$ python3 -q
>>> import numpy as np
>>> np.set_printoptions(precision=2, suppress=True, linewidth=100, floatmode="fixed")
>>> Y = np.array([[0, 1], [0, 3]])
>>> basis = np.array([[2]])
>>> data = np.block([[Y, np.zeros((2, 1))], [np.zeros((1, 2)), basis]])
>>> data
array([[0.00, 1.00, 0.00],
       [0.00, 3.00, 0.00],
       [0.00, 0.00, 2.00]])
>>> r = np.linalg.matrix_rank(data)
>>> r
np.int64(2)
>>> ns = np.linalg.svd(data)[2][r:].T
>>> ns[:, 0] / ns[np.abs(ns[:, 0]).round(6).argmax(), 0]
array([ 1.00, -0.00, -0.00])
>>> data @ ns
array([[0.00],
       [0.00],
       [0.00]])
>>> [int(np.linalg.matrix_rank(data[:, :j + 1])) for j in range(3)]
[0, 1, 2]
>>> np.allclose(data @ ns, 0)
True
>>> np.linalg.lstsq(data[:-1].T, data[-1])[2]
np.int32(1)
>>> data @ np.linalg.pinv(data) @ data
array([[0.00, 1.00, 0.00],
       [0.00, 3.00, 0.00],
       [0.00, 0.00, 2.00]])
>>> Y = data / np.linalg.norm(data, axis=1, keepdims=True)
>>> cov = Y @ Y.T
>>> np.linalg.norm(Y, axis=1)
array([1.00, 1.00, 1.00])
>>> cov[2]
array([0.00, 0.00, 1.00])
>>> np.degrees(np.arccos(np.clip(cov[2, 1], -1, 1)))
np.float64(90.0)
>>> left, s, Vt = np.linalg.svd(data)
>>> s
array([3.16, 2.00, 0.00])
>>> np.argmax(s[:-1] / (s[1:] + 1e-6)) + 1
np.int64(2)
>>> Y = left[:, :2] @ np.diag(s[:2]) @ Vt[:2]
>>> round(np.abs(data - Y).max(), 2)
np.float64(0.0)
>>> Y
array([[0.00, 1.00, 0.00],
       [0.00, 3.00, 0.00],
       [0.00, 0.00, 2.00]])
>>> np.round(np.linalg.norm(data - Y, 2), 2), s[2]
(np.float64(0.0), np.float64(0.0))
>>> round(np.linalg.norm(data - Y) / np.linalg.norm(data), 2)
np.float64(0.0)
>>> feats = np.loadtxt("x.csv", delimiter=",")
>>> feats
array([[ 29.77,   7.84,   4.37,   5.98, -12.65,  -0.39, -23.31],
       [ 27.88,   7.20,   3.90,   5.39, -11.65,   0.06, -21.88],
       [ 14.98,   3.21,   1.16,   1.78,  -5.07,   2.52, -12.04],
       [  9.44,   1.76,   0.33,   0.56,  -2.47,   3.03,  -7.73],
       [  2.88,   0.46,  -0.09,  -0.28,   0.12,   2.51,  -2.47],
       [  2.42,   0.40,  -0.08,  -0.30,   0.24,   2.37,  -2.09],
       [  0.15,   0.14,   0.10,  -0.07,   0.35,   0.69,  -0.15],
       [  0.02,  -0.11,  -0.12,  -0.02,  -0.19,  -0.26,  -0.02],
       [  0.25,  -0.73,  -0.86,  -0.36,  -0.77,  -0.73,  -0.30],
       [  0.43,  -1.79,  -2.16,  -1.18,  -1.13,  -0.64,  -0.66],
       [ -1.05,  -7.99,  -9.50,  -6.76,  -0.25,   3.07,  -0.82],
       [ -3.42, -12.83, -15.09, -11.32,   1.53,   6.81,   0.02],
       [ -8.63, -21.21, -24.62, -19.37,   5.47,  13.83,   2.35],
       [-10.02, -23.23, -26.89, -21.32,   6.52,  15.58,   3.02]])
>>> f = np.array([-2, 0])
>>> np.polyval(f, feats[5])
array([-4.85, -0.79,  0.16,  0.59, -0.49, -4.74,  4.19])
>>> np.cross(feats[5, :3], feats[2, :3])
array([ 0.72, -4.03,  1.84])
>>> np.correlate(feats[5], feats[2], "full")
array([-29.18,   1.34, -10.30,   5.64,   0.24, -18.31,  66.90, -11.52,  12.93,  -4.62,   8.84,
        28.76, -31.36])
>>> mat = np.load("run19.npy")
>>> mat
array([[-1,  0,  0, -1, -2],
       [-1,  2,  0,  2, -2],
       [ 2,  1, -2,  2,  0],
       [ 0, -1,  2,  0,  2],
       [-2, -2, -1,  1,  2],
       [-1,  2, -1, -2,  2],
       [ 2, -2, -2,  0, -1],
       [-1,  0,  0, -1, -2]])
>>> Q, vecs = np.linalg.qr(mat[:, :4])[0], np.linalg.qr(mat[:, 4:])[0]
>>> s = np.linalg.svd(Q.T @ vecs, compute_uv=False)
>>> (s > 0.9).sum()
np.int64(0)
>>> s
array([0.24])
>>> M = np.load("m.npy")
>>> M
array([[-0.88,  0.46,  1.34,  1.16],
       [-1.09, -0.06, -3.52, -2.89],
       [-3.02,  1.00, -0.82, -0.62],
       [-2.94,  0.98, -0.87, -0.52],
       [-4.62,  2.09,  1.66,  1.59],
       [ 2.92, -0.88,  0.85,  0.56],
       [ 5.09, -1.04,  8.04,  6.20],
       [-7.77,  2.46, -3.98, -2.98],
       [-1.92,  1.09,  2.62,  2.12],
       [ 8.66, -2.98,  2.66,  1.81],
       [ 2.89, -0.96,  0.78,  0.61],
       [ 7.79, -2.50,  4.04,  2.81]])
>>> W = np.array([[0, -3, -3], [-1, -3, -2], [-3, 2, 0], [-1, 3, 1]])
>>> beta = np.array([2, 4, 3])
>>> hid = np.maximum(M @ W + beta, 0)
>>> (hid > 0).mean(axis=0)
array([0.42, 0.83, 0.58])
>>> basis = np.array([[-2, -4], [-5, 1], [3, 0]])
>>> (hid @ basis).round(6).argmax(axis=1)
array([1, 0, 1, 1, 1, 1, 1, 0, 1, 0, 1, 1])
>>> Y = np.c_[M[:, :2] @ np.array([[1, 1], [3, -3]]), np.array([4, 0, 3, -5, -2, -5, -2, -2, -2, -1, 4, -2])]
>>> Y
array([[  0.50,  -2.26,   4.00],
       [ -1.27,  -0.91,   0.00],
       [ -0.02,  -6.02,   3.00],
       [  0.00,  -5.88,  -5.00],
       [  1.65, -10.89,  -2.00],
       [  0.28,   5.56,  -5.00],
       [  1.97,   8.21,  -2.00],
       [ -0.39, -15.15,  -2.00],
       [  1.35,  -5.19,  -2.00],
       [ -0.28,  17.60,  -1.00],
       [  0.01,   5.77,   4.00],
       [  0.29,  15.29,  -2.00]])
>>> np.linalg.matrix_rank(Y)
np.int64(3)
>>> np.round(np.linalg.norm(Y - M @ np.linalg.lstsq(M, Y)[0], axis=0), 2) + 0
array([0.00, 0.00, 9.21])
>>> idx = M[:, 3] > np.median(M[:, 3])
>>> f = M[idx].mean(axis=0) - M[~idx].mean(axis=0)
>>> ((M - M.mean(axis=0)) @ f > 0).astype(int)
array([0, 0, 0, 0, 0, 1, 1, 0, 1, 1, 1, 1])
>>> np.argsort(-np.abs(f).round(6), kind="stable")
array([2, 0, 3, 1])
>>> idx.astype(int)
array([1, 0, 0, 0, 1, 0, 1, 0, 1, 1, 0, 1])
